$ python3 -q
>>> import numpy as np
>>> import numpy.linalg as la
>>> np.set_printoptions(precision=2, suppress=True, linewidth=120, floatmode="fixed")
>>> rd = lambda a: np.round(a, 2) + 0
>>> F = np.load("run4.npy")
>>> F
array([[ 1,  0,  0,  0,  0,  0,  0],
       [ 2,  1,  0,  0,  0,  0,  0],
       [-2,  0,  1,  0,  0,  0,  0],
       [ 1, -4,  3,  1,  0,  0,  0],
       [-4,  2,  0,  0,  1,  0,  0],
       [ 5, -2,  1,  5,  5,  1,  0],
       [-4,  4,  1, -3,  5,  0,  1]])
>>> # triangular
>>> rng = np.random.default_rng(94)
>>> lab = rng.permutation(7)
>>> lab
array([5, 4, 0, 6, 2, 3, 1])
>>> Y = F[lab][:, lab]
>>> rd(np.sort(np.abs(la.eigvals(Y))))
array([1.00, 1.00, 1.00, 1.00, 1.00, 1.00, 1.00])
>>> np.diag(Y)
array([1, 1, 1, 1, 1, 1, 1])
>>> np.trace(Y)
np.int64(7)
>>> np.prod(np.diag(F)), rd(la.det(F))
(np.int64(1), np.float64(1.0))
>>> [int(la.matrix_rank(la.matrix_power(F, p))) for p in range(1, 8)]
[7, 7, 7, 7, 7, 7, 7]
>>> F @ F
array([[  1,   0,   0,   0,   0,   0,   0],
       [  4,   1,   0,   0,   0,   0,   0],
       [ -4,   0,   1,   0,   0,   0,   0],
       [-12,  -8,   6,   1,   0,   0,   0],
       [ -4,   4,   0,   0,   1,   0,   0],
       [-11, -14,  17,  10,  10,   1,   0],
       [-25,  30,  -7,  -6,  10,   0,   1]])
>>> J = (rng.random((9, 9)) < 0.3) + np.eye(9)
>>> J /= J.sum(axis=1, keepdims=True)
>>> rd(J)
array([[0.50, 0.50, 0.00, 0.00, 0.00, 0.00, 0.00, 0.00, 0.00],
       [0.20, 0.20, 0.00, 0.00, 0.20, 0.20, 0.00, 0.00, 0.20],
       [0.00, 0.00, 0.50, 0.00, 0.00, 0.00, 0.00, 0.50, 0.00],
       [0.00, 0.00, 0.00, 0.50, 0.00, 0.00, 0.50, 0.00, 0.00],
       [0.00, 0.20, 0.20, 0.00, 0.20, 0.20, 0.20, 0.00, 0.00],
       [0.00, 0.00, 0.00, 0.33, 0.33, 0.33, 0.00, 0.00, 0.00],
       [0.00, 0.00, 0.33, 0.00, 0.00, 0.33, 0.33, 0.00, 0.00],
       [0.50, 0.00, 0.00, 0.00, 0.00, 0.00, 0.00, 0.50, 0.00],
       [0.50, 0.00, 0.00, 0.00, 0.00, 0.00, 0.00, 0.00, 0.50]])
>>> np.allclose(J @ J.T, J.T @ J)
False
>>> rd((J + J.T) / 2)
array([[0.50, 0.35, 0.00, 0.00, 0.00, 0.00, 0.00, 0.25, 0.25],
       [0.35, 0.20, 0.00, 0.00, 0.20, 0.10, 0.00, 0.00, 0.10],
       [0.00, 0.00, 0.50, 0.00, 0.10, 0.00, 0.17, 0.25, 0.00],
       [0.00, 0.00, 0.00, 0.50, 0.00, 0.17, 0.25, 0.00, 0.00],
       [0.00, 0.20, 0.10, 0.00, 0.20, 0.27, 0.10, 0.00, 0.00],
       [0.00, 0.10, 0.00, 0.17, 0.27, 0.33, 0.17, 0.00, 0.00],
       [0.00, 0.00, 0.17, 0.25, 0.10, 0.17, 0.33, 0.00, 0.00],
       [0.25, 0.00, 0.25, 0.00, 0.00, 0.00, 0.00, 0.50, 0.00],
       [0.25, 0.10, 0.00, 0.00, 0.00, 0.00, 0.00, 0.00, 0.50]])
>>> rd(la.det(J))
np.float64(0.0)
>>> rd(np.sort(np.abs(la.eigvals(J))))
array([0.21, 0.21, 0.23, 0.32, 0.32, 0.50, 0.71, 0.71, 1.00])
>>> rd(np.abs(la.eigvals(J)).max())
np.float64(1.0)
>>> rd((J - J.T) / 2)
array([[ 0.00,  0.15,  0.00,  0.00,  0.00,  0.00,  0.00, -0.25, -0.25],
       [-0.15,  0.00,  0.00,  0.00,  0.00,  0.10,  0.00,  0.00,  0.10],
       [ 0.00,  0.00,  0.00,  0.00, -0.10,  0.00, -0.17,  0.25,  0.00],
       [ 0.00,  0.00,  0.00,  0.00,  0.00, -0.17,  0.25,  0.00,  0.00],
       [ 0.00,  0.00,  0.10,  0.00,  0.00, -0.07,  0.10,  0.00,  0.00],
       [ 0.00, -0.10,  0.00,  0.17,  0.07,  0.00, -0.17,  0.00,  0.00],
       [ 0.00,  0.00,  0.17, -0.25, -0.10,  0.17,  0.00,  0.00,  0.00],
       [ 0.25,  0.00, -0.25,  0.00,  0.00,  0.00,  0.00,  0.00,  0.00],
       [ 0.25, -0.10,  0.00,  0.00,  0.00,  0.00,  0.00,  0.00,  0.00]])
>>> rd(np.trace(J))
np.float64(3.57)
>>> np.allclose(J, J.T)
False
